% ipython --no-banner

In [1]: import numpy as np

In [2]: np.set_printoptions(precision=2, suppress=True, linewidth=200)

In [3]: J = np.load("out4.npy")

In [4]: print(J)
[[1 0 1 0]
 [2 1 2 1]
 [1 0 1 0]
 [2 1 2 1]]

In [5]: r = np.linalg.matrix_rank(J)

In [6]: print(r)
2

In [7]: ns = np.linalg.svd(J)[2][r:].T

In [8]: print(ns.shape)
(4, 2)

In [9]: np.round(J @ ns, 2) + 0
Out[9]: 
array([[0., 0.],
       [0., 0.],
       [0., 0.],
       [0., 0.]])

In [10]: W1 = np.array([[2, 1, 0, 0, 0, 1],
    ...:     [1, 2, 0, 1, 2, 2],
    ...:     [1, 1, 1, 0, 0, 1],
    ...:     [1, 1, 2, 1, 2, 0]])

In [11]: c = np.array([0, 1, 2, 1, 1, 1])

In [12]: H = np.maximum(J @ W1 + c, 0)

In [13]: np.linalg.matrix_rank(H)
Out[13]: np.int64(2)

In [14]: (H > 0).mean(axis=0)
Out[14]: array([1., 1., 1., 1., 1., 1.])

In [15]: (H > 0).astype(int)
Out[15]: 
array([[1, 1, 1, 1, 1, 1],
       [1, 1, 1, 1, 1, 1],
       [1, 1, 1, 1, 1, 1],
       [1, 1, 1, 1, 1, 1]])

In [16]: Z = np.array([[3, 0, 5],
    ...:     [-1, -3, 3],
    ...:     [-3, -4, 4],
    ...:     [1, 3, -3],
    ...:     [-5, 4, 3],
    ...:     [4, 3, 1]])

In [17]: print(H @ Z)
[[  5  -5  39]
 [  4   2 101]
 [  5  -5  39]
 [  4   2 101]]

In [18]: print(W1 @ Z)
[[  9   0  14]
 [  0  11  16]
 [  3  -4  13]
 [-13   0  19]]

In [19]: (H @ Z).round(6).argmax(axis=1)
Out[19]: array([2, 2, 2, 2])

In [20]: np.round(J @ np.linalg.pinv(J) @ J, 2) + 0
Out[20]: 
array([[1., 0., 1., 0.],
       [2., 1., 2., 1.],
       [1., 0., 1., 0.],
       [2., 1., 2., 1.]])

In [21]: np.allclose(J[:-1].T @ np.linalg.lstsq(J[:-1].T, J[-1])[0], J[-1])
Out[21]: True

In [22]: np.unique(J.round(6), axis=0).shape
Out[22]: (2, 4)
